$ python -q
>>> import numpy as np
>>> from numpy import linalg as LA
>>> np.set_printoptions(precision=1, suppress=True, linewidth=200, sign=" ")
>>> rd = lambda a: np.round(a, 1) + 0
>>> A = np.load("test5.npy")
>>> print(A)
[[ 0  0  0  1]
 [ 0  0  1  0]
 [ 0  1  0  0]
 [ 1  0  0  0]]
>>> # keeps lengths
>>> x0 = np.array([6, 5, -2, 4])
>>> print(A.T @ (A @ x0))
[ 6  5 -2  4]
>>> print(4 - LA.matrix_rank(A - np.eye(4), tol=1e-8))
2
>>> print(rd(LA.inv(A)))
[[ 0.  0.  0.  1.]
 [ 0.  0.  1.  0.]
 [ 0.  1.  0.  0.]
 [ 1.  0.  0.  0.]]
>>> print([p for p in range(1, 25) if np.allclose(LA.matrix_power(A, p), np.eye(4))])
[2, 4, 6, 8, 10, 12, 14, 16, 18, 20, 22, 24]
>>> print(rd(np.abs(LA.eigvals(A))))
[ 1.  1.  1.  1.]
>>> u = np.array([6, 9, 7])
>>> print(np.array([np.convolve(row, u, "same") for row in A]))
[[ 0  0  6  9]
 [ 0  6  9  7]
 [ 6  9  7  0]
 [ 9  7  0  0]]
>>> print(A.reshape(-1, 2))
[[ 0  0]
 [ 0  1]
 [ 0  0]
 [ 1  0]
 [ 0  1]
 [ 0  0]
 [ 1  0]
 [ 0  0]]
>>> A.reshape(4, 5)
Traceback (most recent call last):
  File "<python-input-16>", line 1, in <module>
    A.reshape(4, 5)
    ~~~~~~~~~^^^^^^
ValueError: cannot reshape array of size 16 into shape (4,5)
>>> t3 = A.reshape(4, 2, -1)
>>> print(np.einsum("ihd,jhd->hij", t3, t3).shape)
(2, 4, 4)
>>> print(t3.shape)
(4, 2, 2)
>>> data = np.loadtxt("layer7.csv", delimiter=",")
>>> print(data)
[[ 0.  2.  0.  0.  0.  0.]
 [ 0.  1.  0.  0.  0.  0.]
 [ 0.  1.  0.  0.  0.  0.]
 [ 0.  0.  0.  2.  0.  0.]
 [ 0.  0.  0.  1.  0.  0.]
 [ 0.  0.  0.  1.  0.  0.]
 [ 0.  0.  0.  0.  0.  2.]
 [ 0.  0.  0.  0.  0.  1.]
 [ 0.  0.  0.  0.  0.  1.]]
>>> left, sigma, Vh = LA.svd(data)
>>> print(rd(sigma))
[ 2.4  2.4  2.4  0.   0.   0. ]
>>> other = left[:, :3] @ np.diag(sigma[:3]) @ Vh[:3]
>>> print(rd(LA.norm(data - other) / LA.norm(data)))
0.0
>>> print(LA.matrix_rank(other))
3
>>> mat = np.load("data.npy")
>>> print(mat)
[[-2 -1  0]
 [ 0 -2 -1]
 [-1  0 -2]]
>>> print(mat @ (-1.0) ** np.arange(3))
[-1.  1. -3.]
>>> print(rd(np.sort(np.abs(np.fft.fft(mat[0])))), rd(np.sort(LA.svd(mat, compute_uv=False))))
[ 1.7  1.7  3. ] [ 1.7  1.7  3. ]
>>> print(np.allclose(mat @ mat.T, mat.T @ mat))
True
>>> rng = np.random.default_rng(469)
>>> labels = rng.permutation(3)
>>> print(labels)
[ 0  2  1]
>>> other = mat[labels][:, labels]
>>> print(np.diag(other))
[-2 -2 -2]
>>> print(rd(LA.det(other)), rd(LA.det(mat[labels])))
-9.0 9.0
>>> G = mat.T @ mat
>>> print(rd(LA.svd(mat, compute_uv=False) ** 2))
[ 9.  3.  3.]
>>> print(np.trace(G), (mat ** 2).sum())
15 15
>>> print(np.allclose(G, G.T))
True
>>> print(rd(LA.eigvalsh(G)[::-1]))
[ 9.  3.  3.]
>>> u = np.array([2, 5])
>>> print(np.array([np.convolve(row, u, "same") for row in mat]))
[[ -4 -12  -5]
 [  0  -4 -12]
 [ -2  -5  -4]]
>>> print(np.cross(mat[1, :3], mat[0, :3]))
[-1  2 -4]
>>> Q, _ = LA.qr(np.array([[0.3, -1.1, -0.3], [-0.5, 0.9, 0.8], [1.8, -2.8, 0.8]]))
>>> E = Q[:, :3]
>>> print(rd(E))
[[-0.2 -1.   0.2]
 [ 0.3  0.1  1. ]
 [-1.   0.2  0.2]]
>>> print(rd(LA.det(E[::-1])))
-1.0
>>> print(rd(LA.eigvals(E)))
[-0.4+0.9j -0.4-0.9j  1. +0.j ]
>>> print(rd(LA.det(E.T)))
1.0
>>> print(rd(np.kron(np.eye(2, dtype=int), E)))
[[-0.2 -1.   0.2  0.   0.   0. ]
 [ 0.3  0.1  1.   0.   0.   0. ]
 [-1.   0.2  0.2  0.   0.   0. ]
 [ 0.   0.   0.  -0.2 -1.   0.2]
 [ 0.   0.   0.   0.3  0.1  1. ]
 [ 0.   0.   0.  -1.   0.2  0.2]]
>>> x0 = np.array([0, 2, 2])
>>> h1 = np.maximum(E @ x0, 0)
>>> print(np.flatnonzero(h1 > 1e-9))
[ 1  2]
>>> print(rd(E.T @ h1))
[-0.2  0.5  2.3]
>>> print(rd(E * (h1 > 1e-9)[:, None]))
[[ 0.   0.   0. ]
 [ 0.3  0.1  1. ]
 [-1.   0.2  0.2]]
>>> print(rd(np.maximum(E @ x0, 0) - np.maximum(-E @ x0, 0)))
[-1.6  2.2  0.9]
>>> feats = np.load("mat.npy")
>>> print(feats)
[[ 3  0 -3  0]
 [ 0 -2  0  0]
 [-1  0  2  0]
 [ 0  3  0  1]]
>>> # 2 groups of indices that never mix
>>> rk = LA.matrix_rank(data)
>>> print(rk)
3
>>> ns = LA.svd(data)[2][rk:].T
>>> print(np.allclose(data @ ns, 0))
True
>>> print([int(LA.matrix_rank(data[:, :j + 1])) for j in range(6)])
[0, 1, 1, 2, 2, 3]
>>> print(LA.matrix_rank(data.T @ data), LA.matrix_rank(data @ data.T))
3 3
>>> print(ns.shape)
(6, 3)
>>> x0 = np.array([0, 0, 2, 0])
>>> y = feats @ x0
>>> print(y)
[-6  0  4  0]
>>> print(rd(LA.solve(feats, y + feats[:, 1])))
[ 0.  1.  2.  0.]
>>> print(rd(LA.solve(feats, feats[:, 0])))
[ 1.  0.  0.  0.]
>>> print(rd(LA.det(2 * A)), rd(LA.det(A)))
16.0 1.0
>>> print(np.poly(A))
[ 1.  0. -2.  0.  1.]
>>> print(feats @ feats)
[[ 12   0 -15   0]
 [  0   4   0   0]
 [ -5   0   7   0]
 [  0  -3   0   1]]
>>> print(np.flatnonzero(LA.matrix_power((feats != 0) + (feats.T != 0) + np.eye(4), 4)[0]))
[ 0  2]
>>> print(rd(LA.det(feats)))
-6.0
>>> W0 = np.array([[5, 6, 7], [8, 9, 10], [11, 12, 13], [14, 15, 16], [17, 18, 19]])
>>> print(W0)
[[  5   6   7]
 [  8   9  10]
 [ 11  12  13]
 [ 14  15  16]
 [ 17  18  19]]
>>> # rank 2
>>> left, sigma, Vh = LA.svd(W0)
>>> print(rd(sigma))
[ 49.4   1.1   0. ]
>>> print(np.argmax(sigma[:-1] / (sigma[1:] + 1e-6)) + 1)
2
>>> other = left[:, :2] @ np.diag(sigma[:2]) @ Vh[:2]
>>> print(LA.matrix_rank(W0, rtol=0.05))
1
>>> print(rd(LA.norm(W0 - other) / LA.norm(W0)))
0.0
>>> left, sigma, Vh = LA.svd(W0)
>>> V = Vh[:(sigma > 1e-8).sum()]
>>> x0 = W0[0] + -3 * W0[2] + rng.integers(2) * np.eye(3)[1]
>>> print(x0)
[-28. -30. -32.]
>>> print(LA.matrix_rank(np.vstack([W0, x0])))
2
>>> print(rd(V.T @ V))
[[ 0.8  0.3 -0.2]
 [ 0.3  0.3  0.3]
 [-0.2  0.3  0.8]]
>>> print(np.allclose(V.T @ V @ x0, x0))
True
>>> print(rd(LA.norm(x0 - V.T @ V @ x0)))
0.0
>>> x0 = np.array([2, -2, 2])
>>> print(W0 * x0)
[[ 10 -12  14]
 [ 16 -18  20]
 [ 22 -24  26]
 [ 28 -30  32]
 [ 34 -36  38]]
>>> print((W0 * x0).sum(axis=1))
[ 12  18  24  30  36]
>>> print((W0 @ x0).argmax())
4
>>> u = np.array([-8, 1, -7, -3, -7]) + 0.5
>>> arr = np.eye(5) - 2 * np.outer(u, u) / (u @ u)
>>> print(rd(arr))
[[ 0.2  0.2 -0.7 -0.3 -0.7]
 [ 0.2  1.   0.1  0.1  0.1]
 [-0.7  0.1  0.4 -0.2 -0.6]
 [-0.3  0.1 -0.2  0.9 -0.2]
 [-0.7  0.1 -0.6 -0.2  0.4]]
>>> # columns are unit length and at right angles
>>> print(rd(LA.pinv(arr)))
[[ 0.2  0.2 -0.7 -0.3 -0.7]
 [ 0.2  1.   0.1  0.1  0.1]
 [-0.7  0.1  0.4 -0.2 -0.6]
 [-0.3  0.1 -0.2  0.9 -0.2]
 [-0.7  0.1 -0.6 -0.2  0.4]]
>>> print(rd(LA.svd(arr, compute_uv=False)))
[ 1.  1.  1.  1.  1.]
>>> print(np.all(LA.eigvalsh(arr) > 0))
False
>>> print([round(float(LA.det(arr[:i, :i])), 2) + 0 for i in range(1, 6)])
[0.25, 0.22, -0.35, -0.43, -1.0]
>>> ev, V = LA.eig(arr)
>>> print(rd(np.sort(LA.eigvals(arr @ arr))))
[ 1.  1.  1.  1.  1.]
>>> print(rd(arr @ V[:, 0] - ev[0] * V[:, 0]))
[ 0.  0.  0.  0.  0.]
>>> print(rd(ev))
[ 1. -1.  1.  1.  1.]
>>> print(rd(np.sort(LA.eigvals(arr.T))))
[-1.  1.  1.  1.  1.]
>>> print(np.prod(ev))
-1.0
>>> print(rd(np.sort(LA.eigvals(LA.inv(arr)))))
[-1.  1.  1.  1.  1.]
>>> x0 = np.array([2, -1, -3, 0, -2])
>>> y = arr @ x0
>>> b, lr = np.zeros(5), 1 / LA.norm(arr, 2) ** 2
>>> for i in range(40):
...     b -= lr * arr.T @ (arr @ b - y)
...     if i % 10 == 0: print(i, round(LA.norm(arr @ b - y), 1))
... 
0 0.0
10 0.0
20 0.0
30 0.0
>>> print(rd(b))
[ 2. -1. -3.  0. -2.]
>>> ev, V = LA.eigh(arr)
>>> print(rd(LA.svd(arr, compute_uv=False)))
[ 1.  1.  1.  1.  1.]
>>> print(rd(LA.eigvalsh(arr + -2 * np.eye(5))))
[-3. -1. -1. -1. -1.]
>>> m1 = np.load("sample1.npy")
>>> print(m1)
[[ 2.4  1.7  2.3 -3.9]
 [-4.7 -4.1  1.7  6.3]
 [ 2.5 -0.7  0.  -0.4]
 [ 2.2  0.6  0.5 -1.9]
 [-4.7 -2.8  0.5  4.4]
 [ 1.6  2.6  0.  -3.4]
 [-0.4  0.2  0.8 -0.6]
 [-2.1 -0.6  0.1  1.3]
 [ 3.7  2.6  1.1 -4.4]
 [ 3.1 -0.1 -1.1 -0.6]
 [ 0.8  2.2 -1.4 -2.5]
 [-0.9 -2.3  1.5  2.4]
 [-2.1 -3.9  1.1  4.8]
 [ 0.4 -2.   0.7  1.8]
 [-7.  -1.9  1.7  3.3]
 [ 0.6 -0.4  3.7 -0.5]
 [ 5.6  2.9 -1.  -4.1]]
>>> Ac = (m1 - m1.mean(axis=0)) / m1.std(axis=0)
>>> print(rd(Ac.std(axis=0)))
[ 1.  1.  1.  1.]
>>> b = LA.lstsq(np.delete(Ac, 2, axis=1), Ac[:, 2])[0]
>>> print(rd(1 - np.var(Ac[:, 2] - np.delete(Ac, 2, axis=1) @ b)))
0.6
>>> Ac = m1 - m1.mean(axis=0)
>>> V = LA.svd(Ac)[2][:3]
>>> other = Ac - Ac @ V.T @ V
>>> print(rd(np.diag(V.T @ V)))
[ 1.   0.4  1.   0.6]
>>> print(rd(np.cov(Ac @ V.T, rowvar=False)))
[[ 25.1   0.    0. ]
 [  0.    2.4   0. ]
 [  0.    0.    1.5]]
>>> x0 = np.array([-3, 2, -3, 3])
>>> y = m1 @ x0
>>> print(rd(LA.solve(m1.T @ m1, m1.T @ y)))
[-3.  2. -3.  3.]
>>> y = y + 0.3 * rng.normal(size=17)
>>> print(rd(y))
[-22.1  20.1  -9.9 -12.4  20.1 -10.2  -2.7   8.9 -22.9  -7.9  -1.6   1.2   9.3  -1.9  22.  -14.9 -20.1]
>>> b, *_ = LA.lstsq(m1, y)
>>> print(rd(m1.T @ (y - m1 @ b)))
[ 0.  0.  0.  0.]
>>> print(b.round())
[-3.  2. -3.  3.]
>>> labels = rng.permutation(4)
>>> other = m1[:, labels] * rng.choice([-1, 1], 4)
>>> print(other)
[[-3.9  1.7 -2.4  2.3]
 [ 6.3 -4.1  4.7  1.7]
 [-0.4 -0.7 -2.5  0. ]
 [-1.9  0.6 -2.2  0.5]
 [ 4.4 -2.8  4.7  0.5]
 [-3.4  2.6 -1.6  0. ]
 [-0.6  0.2  0.4  0.8]
 [ 1.3 -0.6  2.1  0.1]
 [-4.4  2.6 -3.7  1.1]
 [-0.6 -0.1 -3.1 -1.1]
 [-2.5  2.2 -0.8 -1.4]
 [ 2.4 -2.3  0.9  1.5]
 [ 4.8 -3.9  2.1  1.1]
 [ 1.8 -2.  -0.4  0.7]
 [ 3.3 -1.9  7.   1.7]
 [-0.5 -0.4 -0.6  3.7]
 [-4.1  2.9 -5.6 -1. ]]
>>> left, _, Vh = LA.svd(m1.T @ other)
>>> print(rd(LA.lstsq(m1, other)[0]))
[[ 0.  0. -1.  0.]
 [ 0.  1.  0.  0.]
 [ 0.  0.  0.  1.]
 [ 1.  0.  0.  0.]]
